% ipython --no-banner

In [1]: import numpy as np

In [2]: import numpy.linalg as la

In [3]: np.set_printoptions(precision=1, suppress=True, linewidth=200)

In [4]: def tidy(a):
   ...:     return np.round(a, 1) + 0
   ...: 

In [5]: data = np.load("w.npy")

In [6]: print(tidy(data))
[[-0.6 -0.2  0.2  0.8]
 [ 0.2 -0.7  0.6 -0.2]
 [-0.8 -0.1  0.  -0.6]
 [ 0.1 -0.6 -0.8  0. ]]

In [7]: # keeps lengths

In [8]: vec = np.array([-2, -2, 1, 2])

In [9]: print(tidy(data.T @ (data @ vec)))
[-2. -2.  1.  2.]

In [10]: print(tidy(np.sort(np.abs(np.degrees(np.angle(la.eigvals(data)))))))
[  0.  128.7 128.7 180. ]

In [11]: vec = np.array([1, 8, 1, 6])

In [12]: a = np.maximum(data @ vec, 0)

In [13]: print(np.flatnonzero(a > 1e-9))
[0]

In [14]: print(tidy(data.T @ a))
[-1.4 -0.6  0.4  2. ]

In [15]: print(tidy(data * (a > 1e-9)[:, None]))
[[-0.6 -0.2  0.2  0.8]
 [ 0.   0.   0.   0. ]
 [ 0.   0.   0.   0. ]
 [ 0.   0.   0.   0. ]]

In [16]: print(tidy(np.maximum(data @ (3 * vec), 0)))
[7.8 0.  0.  0. ]

In [17]: print(tidy(la.matrix_power(data, 3)))
[[ 0.4  0.5  0.2  0.7]
 [ 0.8 -0.1  0.2 -0.5]
 [-0.3 -0.2  0.9  0. ]
 [ 0.3 -0.8 -0.1  0.5]]

In [18]: print(tidy(np.trace(data)))
-1.2

In [19]: print(tidy(data @ data))
[[ 0.2 -0.2 -0.8 -0.5]
 [-0.8  0.5 -0.3 -0.1]
 [ 0.4  0.6  0.3 -0.6]
 [ 0.4  0.5 -0.4  0.6]]

In [20]: print(tidy((data + data.T) / 2))
[[-0.6  0.  -0.3  0.4]
 [ 0.  -0.7  0.2 -0.4]
 [-0.3  0.2  0.  -0.7]
 [ 0.4 -0.4 -0.7  0. ]]

In [21]: E = np.load("out2.npy")

In [22]: print(tidy(E))
[[-0.7 -0.3 -0.6]
 [-0.1 -0.8  0.6]
 [-0.7  0.5  0.5]]

In [23]: # columns are unit length and at right angles

In [24]: left, s, Vt = la.svd(E, full_matrices=False)

In [25]: print(tidy(s))
[1. 1. 1.]

In [26]: print(Vt @ Vt.T)
[[1. 0. 0.]
 [0. 1. 0.]
 [0. 0. 1.]]

In [27]: print(tidy(left.T @ left))
[[1. 0. 0.]
 [0. 1. 0.]
 [0. 0. 1.]]
